$ python -q
>>> import numpy as np
>>> import numpy.linalg as la
>>> np.set_printoptions(suppress=True, linewidth=160)
>>> m1 = np.load("w.npy")
>>> print(m1)
[[ 1.96 -0.66  0.32  1.34 -3.39 -0.14  0.2  -0.32]
 [-2.35  1.21  2.47 -1.3  -0.46  0.    1.02  0.85]
 [ 0.4  -0.35  1.75  0.2  -2.83  0.61  0.85  0.26]
 [ 1.57 -0.35 -1.25  1.32 -0.69  0.28 -1.5  -1.05]
 [ 4.07 -3.31  0.44  3.26 -2.45  1.54 -0.47 -0.56]
 [-2.68  0.65 -0.31 -2.75  3.39 -0.47  0.58  1.38]]
>>> def softmax(z):
...     e = np.exp(z - z.max(axis=-1, keepdims=True))
...     return e / e.sum(axis=-1, keepdims=True)
... 
>>> print(np.round(softmax(m1).sum(axis=1), 2))
[1. 1. 1. 1. 1. 1.]
>>> print(np.round(softmax(m1[0] + 5), 2) + 0)
[0.45 0.03 0.09 0.24 0.   0.06 0.08 0.05]
>>> S = m1 @ m1.T / np.sqrt(8)
>>> print(softmax(S).round(6).argmax(axis=1))
[4 1 2 4 4 5]
>>> print(np.round(m1.mean(axis=0), 2))
[ 0.5  -0.47  0.57  0.34 -1.07  0.3   0.11  0.09]
>>> print(np.count_nonzero(m1))
47
>>> print(la.matrix_rank(m1))
6
>>> print(np.round(la.svd(m1, compute_uv=False), 2))
[10.01  5.    2.5   1.25  0.63  0.32]
>>> print(np.abs(m1).max())
4.07
>>> print(np.round(m1.sum(axis=1), 2))
[-0.69  1.44  0.89 -1.67  2.52 -0.21]
>>> print(np.round(m1.sum(axis=0), 2))
[ 2.97 -2.81  3.42  2.07 -6.43  1.82  0.68  0.56]
>>> print(np.unravel_index(np.abs(m1).argmax(), m1.shape))
(np.int64(4), np.int64(0))
>>> A2 = np.array([[3, 3], [4, 0], [1, 2], [4, 0], [1, 4], [1, 0], [1, 5], [1, 3]])
>>> print(np.round(np.einsum("ik,kj->ji", m1, A2), 2))
[[  5.27  -3.53   1.24   4.38  10.51 -11.87]
 [ -7.     3.7   -1.59 -11.2   -0.74  11.94]]
>>> print(np.vstack([m1, A2.T]).shape)
(8, 8)
>>> print(np.round(np.einsum("ij,ij->i", m1, m1), 2))
[17.83 16.75 12.56  9.8  47.25 29.22]
>>> print(np.round(m1 @ A2, 2))
[[  5.27  -7.  ]
 [ -3.53   3.7 ]
 [  1.24  -1.59]
 [  4.38 -11.2 ]
 [ 10.51  -0.74]
 [-11.87  11.94]]
>>> print(np.round(np.einsum("ij->j", m1), 2))
[ 2.97 -2.81  3.42  2.07 -6.43  1.82  0.68  0.56]
>>> rng = np.random.default_rng(69309)
>>> A2 = m1 + rng.integers(-2, 3, (6, 3)) @ rng.integers(-2, 3, (3, 8))
>>> print(A2.round(2))
[[-4.04  1.34 -7.68 -0.66 -3.39  1.86  8.2   3.68]
 [ 0.65  8.21  4.47  1.7  -0.46  1.   -2.98  2.85]
 [ 1.4   6.65  0.75  4.2  -0.83  0.61  0.85  4.26]
 [ 6.57 -0.35  4.75  4.32  0.31 -1.72 -7.5  -3.05]
 [ 1.07 -2.31 -3.56  2.26 -2.45  2.54  3.53  1.44]
 [-1.68  2.65  0.69 -2.75  2.39  0.53 -1.42  1.38]]
>>> print(la.matrix_rank(A2 - m1, tol=1e-8))
3
>>> print(round(float(la.norm(A2, 1)), 2), np.round(la.norm(A2, np.inf), 2))
24.48 30.85
>>> print(round(float(A2[0] @ A2[3]), 2))
-143.32
>>> print(round(la.norm(A2[0] - A2[3]), 2))
24.76
>>> print(np.round(la.norm(A2) ** 2 / la.norm(A2, 2) ** 2, 2))
1.74
>>> print(np.round(la.norm(A2, "nuc"), 2))
45.93
>>> print(np.round(la.norm(A2, 2), 2))
18.53
>>> print(np.round(la.norm(A2[0], 1), 2), np.round(la.norm(A2[0], np.inf), 2))
30.85 8.2
>>> feats = np.loadtxt("dump.csv", delimiter=",")
>>> print(feats)
[[-2.9  3.  -4.  -5.   3.  -1.   0.   4.   5.   1. ]
 [ 2.  -0.9  4.   2.   4.  -4.   5.  -2.  -2.  -2. ]
 [ 3.  -1.  -3.9 -3.  -1.  -1.   0.  -4.  -5.  -1. ]
 [ 0.  -1.   3.   0.1  3.   0.  -1.   4.  -5.   2. ]
 [ 0.   4.  -3.  -3.  -4.9 -5.   5.   0.   5.   3. ]
 [ 2.   4.  -5.  -1.   1.   5.1  5.  -2.  -2.  -2. ]
 [-2.  -1.  -1.  -1.   3.   0.   1.1  2.   0.   4. ]
 [-2.   2.   1.  -3.  -4.  -3.  -3.  -4.9 -1.   1. ]
 [ 5.   4.   2.  -3.   4.  -5.   3.   2.   4.1  1. ]
 [-3.   3.  -4.  -5.   3.  -1.   0.   4.   5.   1.1]]
>>> G = feats.T @ feats
>>> print(np.allclose(G, G.T))
True
>>> print(la.matrix_rank(G))
10
>>> print(np.round(la.svd(feats, compute_uv=False) ** 2, 2) + 0)
[339.42 172.92 158.14 130.54  65.46  35.99  23.8   18.3    7.14   0.  ]
>>> print(np.round(np.diag(G), 2))
[ 67.41  73.81 112.21  92.01 110.01 104.01  95.21 104.01 150.81  42.21]
>>> print(np.round(la.eigvalsh(G)[::-1], 2) + 0)
[339.42 172.92 158.14 130.54  65.46  35.99  23.8   18.3    7.14   0.  ]
>>> Uu, s, Vh = la.svd(feats)
>>> print(s.round(2))
[18.42 13.15 12.58 11.43  8.09  6.    4.88  4.28  2.67  0.01]
>>> A2 = Uu[:, :9] @ np.diag(s[:9]) @ Vh[:9]
>>> print(round(float(la.norm(feats - A2) / la.norm(feats)), 2))
0.0
>>> print(round(np.abs(feats - A2).max(), 2))
0.0
>>> print(np.round(softmax(10 * feats[4]), 2) + 0)
[0.  0.  0.  0.  0.  0.  0.5 0.  0.5 0. ]
>>> print(np.round(softmax(feats[4]), 2) + 0)
[0.   0.15 0.   0.   0.   0.   0.4  0.   0.4  0.05]
>>> S = feats @ feats.T / np.sqrt(10)
>>> print(np.round(softmax(S + np.triu(np.full(S.shape, -np.inf), 1)), 2) + 0)
[[1.   0.   0.   0.   0.   0.   0.   0.   0.   0.  ]
 [0.   1.   0.   0.   0.   0.   0.   0.   0.   0.  ]
 [0.   0.   1.   0.   0.   0.   0.   0.   0.   0.  ]
 [0.   0.   0.   1.   0.   0.   0.   0.   0.   0.  ]
 [0.   0.   0.   0.   1.   0.   0.   0.   0.   0.  ]
 [0.   0.   0.   0.   0.   1.   0.   0.   0.   0.  ]
 [0.2  0.   0.   0.01 0.   0.   0.8  0.   0.   0.  ]
 [0.   0.   0.   0.   0.   0.   0.   1.   0.   0.  ]
 [0.   0.   0.   0.   0.   0.   0.   0.   1.   0.  ]
 [0.47 0.   0.   0.   0.   0.   0.   0.   0.   0.53]]
>>> print(softmax(S).round(6).argmax(axis=1))
[9 1 2 3 4 5 6 7 8 9]
>>> print(np.round(softmax(S)[4] @ feats, 2) + 0)
[ 0.   4.  -3.  -3.  -4.9 -5.   5.   0.   5.   3. ]
>>> W0 = np.load("layer15.npy")
>>> print(W0)
[[-2  1 -4 -1]
 [ 1  0 -3 -2]
 [-4 -3  0  0]
 [-1 -2  0 -2]]
>>> w, evecs = la.eigh(W0)
>>> vec = np.array([-3, 0, 3, 2])
>>> print(np.round(evecs * np.abs(w) @ evecs.T, 2))
[[ 4.31  1.7   0.72 -0.06]
 [ 1.7   3.14 -0.82  0.77]
 [ 0.72 -0.82  4.64  1.5 ]
 [-0.06  0.77  1.5   2.48]]
>>> print(np.round(evecs * np.maximum(w, 0) @ evecs.T, 2))
[[ 1.16  1.35 -1.64 -0.53]
 [ 1.35  1.57 -1.91 -0.62]
 [-1.64 -1.91  2.32  0.75]
 [-0.53 -0.62  0.75  0.24]]
>>> print(vec @ W0 @ vec)
58
>>> lab = rng.permutation(4)
>>> A2 = W0[:, lab] * rng.choice([-1, 1], 4)
>>> print(A2)
[[-4 -1 -1  2]
 [-3 -2  0 -1]
 [ 0  0  3  4]
 [ 0 -2  2  1]]
>>> Uu, _, Vh = la.svd(W0.T @ A2)
>>> print(np.round(la.lstsq(W0, A2)[0], 2) + 0)
[[ 0.  0.  0. -1.]
 [ 0.  0. -1.  0.]
 [ 1.  0.  0.  0.]
 [ 0.  1.  0.  0.]]
>>> print(lab)
[2 3 1 0]
>>> f, r1 = W0[1], W0[0]
>>> print(f @ f)
14
>>> pr = (f @ r1) / (f @ f) * f
>>> print(la.matrix_rank(np.outer(f, r1)))
1
>>> f = np.array([-1, 0, 4, -4])
>>> A2 = W0 + np.outer(f, np.eye(4)[3])
>>> print(la.matrix_rank(A2 - W0))
1
>>> print(A2)
[[-2.  1. -4. -2.]
 [ 1.  0. -3. -2.]
 [-4. -3.  0.  4.]
 [-1. -2.  0. -6.]]
>>> X = np.load("data.npy")
>>> print(X)
[[0 0 0 0 0 0 0 0]
 [0 0 0 0 0 3 0 0]
 [0 0 0 0 0 0 0 0]
 [0 0 0 0 2 0 0 0]
 [0 0 1 0 0 0 0 0]
 [2 0 0 0 0 0 0 0]
 [0 0 0 0 0 0 1 0]
 [0 0 0 0 0 0 0 1]]
>>> print(softmax(X).sum(axis=1))
[1. 1. 1. 1. 1. 1. 1. 1.]
>>> print(np.round(softmax(X[4] + 2), 2))
[0.1  0.1  0.28 0.1  0.1  0.1  0.1  0.1 ]
>>> S = X @ X.T / np.sqrt(8)
>>> print(softmax(S).round(6).argmax(axis=1))
[0 1 0 3 4 5 6 7]
>>> print(np.round(softmax(S + np.triu(np.full(S.shape, -np.inf), 1)), 2))
[[1.   0.   0.   0.   0.   0.   0.   0.  ]
 [0.04 0.96 0.   0.   0.   0.   0.   0.  ]
 [0.33 0.33 0.33 0.   0.   0.   0.   0.  ]
 [0.14 0.14 0.14 0.58 0.   0.   0.   0.  ]
 [0.18 0.18 0.18 0.18 0.26 0.   0.   0.  ]
 [0.11 0.11 0.11 0.11 0.11 0.45 0.   0.  ]
 [0.13 0.13 0.13 0.13 0.13 0.13 0.19 0.  ]
 [0.12 0.12 0.12 0.12 0.12 0.12 0.12 0.17]]
